% python3 -q
>>> import numpy as np
>>> import numpy.linalg as la
>>> np.set_printoptions(precision=2, suppress=True, linewidth=120)
>>> M = np.load("data.npy")
>>> M
array([[-10.84, -20.68, -22.24,  -3.61],
       [ -9.02, -18.56, -19.45,  -3.01],
       [ -1.53,  -8.31,  -6.61,  -0.51],
       [ -0.07,  -5.21,  -3.22,  -0.02],
       [  0.25,  -4.13,  -2.16,   0.08],
       [  0.44,  -2.56,  -0.87,   0.15],
       [  0.15,   0.63,   0.03,   0.05],
       [  0.16,   0.64,   0.03,   0.05],
       [  0.28,   0.86,   0.06,   0.09],
       [  2.11,   2.52,   0.83,   0.7 ],
       [  2.52,   2.8 ,   1.04,   0.84],
       [  3.13,   3.21,   1.36,   1.04],
       [  3.3 ,   3.33,   1.45,   1.1 ],
       [  3.32,   3.33,   1.46,   1.11],
       [  4.89,   4.32,   2.34,   1.63],
       [  8.12,   6.25,   4.3 ,   2.71],
       [ 10.51,   7.63,   5.83,   3.5 ],
       [ 10.61,   7.69,   5.9 ,   3.54],
       [ 13.18,   9.16,   7.6 ,   4.39],
       [ 21.78,  14.01,  13.57,   7.26],
       [ 30.58,  18.95,  19.97,  10.19],
       [ 35.8 ,  21.89,  23.85,  11.93]])
>>> np.argsort(-la.norm(M, axis=0).round(6), kind="stable")[:3]
array([0, 2, 1])
>>> [round(float(x), 2) for x in la.svd(M, compute_uv=False)[:3]]
[88.46, 20.62, 5.3]
>>> np.round(la.norm(M, 2) / la.norm(M), 2)
np.float64(0.97)
>>> A = np.load("x.npy")
>>> A
array([[ 10,   2,   1,   0],
       [  2, -20,   1,   1],
       [  1,   2,  -7,   1],
       [  3,   2,   0,  21]])
>>> U, sig, VT = la.svd(A, full_matrices=False)
>>> (sig > 1e-8).sum()
np.int64(4)
>>> np.round(VT @ VT.T, 2) + 0
array([[1., 0., 0., 0.],
       [0., 1., 0., 0.],
       [0., 0., 1., 0.],
       [0., 0., 0., 1.]])
>>> np.cumsum(sig ** 2) / np.sum(sig ** 2)
array([0.46, 0.85, 0.95, 1.  ])
>>> np.round(U.T @ U, 2) + 0
array([[1., 0., 0., 0.],
       [0., 1., 0., 0.],
       [0., 0., 1., 0.],
       [0., 0., 0., 1.]])
>>> w, evecs = la.eig(A)
>>> round(float(np.prod(w)), 2)
30158.0
>>> np.sort(la.eigvals(la.inv(A)))
array([-0.14, -0.05,  0.05,  0.1 ])
>>> rng = np.random.default_rng(8516)
>>> A2 = A + rng.integers(-2, 3, (4, 2)) @ rng.integers(-2, 3, (2, 4))
>>> A2
array([[  4,   6,  -1,  -2],
       [  8, -24,   3,   3],
       [ -2,   0,  -3,  -1],
       [  2,   0,   3,  20]])
>>> np.abs(A2 - A).sum(axis=1)
array([14, 14, 11,  7])
>>> la.matrix_rank(A2 - A, tol=1e-8)
np.int64(2)
